% python3 -q
>>> import numpy as np
>>> np.set_printoptions(precision=2, suppress=True, linewidth=200, sign=" ")
>>> m1 = np.load("mat.npy")
>>> m1
array([[ 0,  0,  0,  0,  0,  0,  0,  0],
       [ 0,  0,  0,  0,  0,  1,  0,  0],
       [ 0,  0,  0,  0,  1,  0,  0,  0],
       [ 0,  0,  0,  2,  0,  0,  0,  0],
       [ 0,  0,  0,  0,  0,  0,  0,  3],
       [ 0,  0,  0,  0,  0,  0,  0,  0],
       [ 0,  0,  2,  0,  0,  0,  0,  0],
       [ 1,  0,  0,  0,  0,  0,  0,  0]])
>>> x0 = np.array([5, 5, 2, -3, -1, 1, 2, 1])
>>> h = np.maximum(m1 @ x0, 0)
>>> np.tanh(m1 @ x0)
array([ 0.  ,  0.76, -0.76, -1.  ,  1.  ,  0.  ,  1.  ,  1.  ])
>>> h
array([ 0,  1,  0,  0,  3,  0,  4,  5])
>>> np.flatnonzero(h > 1e-9)
array([ 1,  4,  6,  7])
>>> m1.T @ h
array([ 5,  0,  8,  0,  0,  1,  0,  9])
>>> np.maximum(m1 @ x0, 0) - np.maximum(-m1 @ x0, 0)
array([ 0,  1, -1, -6,  3,  0,  4,  5])
>>> sig = 3 * 0.5 ** np.arange(4)
>>> rng = np.random.default_rng(98)
>>> X = rng.normal(size=(43, 4)) * rng.permutation(sig)
>>> X
array([[-3.26, -0.93,  0.21,  1.03],
       [ 1.28,  0.8 , -0.12,  0.89],
       [ 1.16,  0.19, -0.18,  0.54],
       [ 4.4 , -0.05, -0.34,  0.72],
       [-2.23,  0.89, -0.06, -0.68],
       [ 0.92, -0.14, -0.22,  3.76],
       [ 1.77,  0.36,  0.09,  1.42],
       [-0.53, -0.25, -0.15, -1.02],
       [-0.8 ,  0.85, -0.39, -0.7 ],
       [-0.05,  0.31,  0.22, -0.43],
       [ 2.62, -0.42, -0.03, -0.82],
       [ 4.55, -0.49, -0.16, -0.75],
       [ 7.56, -0.7 ,  0.55, -2.15],
       [-4.02, -0.4 ,  0.06,  2.34],
       [ 0.09, -0.23,  0.63, -0.51],
       [ 3.17, -0.07, -0.32, -0.43],
       [-0.51, -0.11,  0.32,  1.17],
       [-1.31, -1.4 ,  0.55,  0.18],
       [ 1.2 ,  0.25, -0.22, -1.11],
       [ 0.85, -0.16,  0.34, -0.18],
       [-0.34,  0.01,  0.26,  1.1 ],
       [ 8.54, -0.11, -0.01, -1.49],
       [ 3.36, -0.5 , -1.04, -0.91],
       [-0.37, -1.54, -0.05,  1.82],
       [-4.31,  0.35,  0.23,  1.67],
       [-3.08, -0.29, -0.1 , -0.3 ],
       [-3.17, -0.09, -0.01,  2.09],
       [ 5.33, -0.04,  0.29, -0.62],
       [-3.81,  0.31, -0.09,  0.74],
       [ 2.25,  0.05, -0.13,  1.83],
       [-4.15,  0.3 ,  0.17, -2.33],
       [-5.54,  0.1 ,  0.2 ,  0.56],
       [-3.38, -0.53,  0.07,  0.4 ],
       [-0.8 ,  0.16, -0.24,  1.91],
       [ 2.08, -0.17, -0.26, -1.64],
       [-1.72,  0.17,  0.19, -1.31],
       [ 0.76,  0.5 ,  0.28,  1.63],
       [ 2.47,  0.57,  0.63,  2.24],
       [-0.79,  0.24,  0.43,  3.4 ],
       [ 4.13,  0.15,  0.37,  1.46],
       [-2.25,  0.71, -0.15,  0.34],
       [-0.93, -0.89, -0.15,  1.49],
       [ 2.06, -0.12, -0.09, -0.01]])
>>> G = np.cov(X, rowvar=False)
>>> np.linalg.eigvalsh(G)[::-1]
array([ 10.33,   1.85,   0.28,   0.1 ])
>>> np.median(X, axis=0)
array([-0.05, -0.05, -0.01,  0.4 ])
>>> np.argsort(-X.std(axis=0).round(6), kind="stable")
array([ 0,  3,  1,  2])
>>> np.corrcoef(X.T)
array([[ 1.  , -0.08, -0.08, -0.27],
       [-0.08,  1.  , -0.05,  0.02],
       [-0.08, -0.05,  1.  ,  0.13],
       [-0.27,  0.02,  0.13,  1.  ]])
>>> G.shape
(4, 4)
>>> np.polyfit(X[:, 2], X[:, 0], 1)
array([-0.81,  0.34])
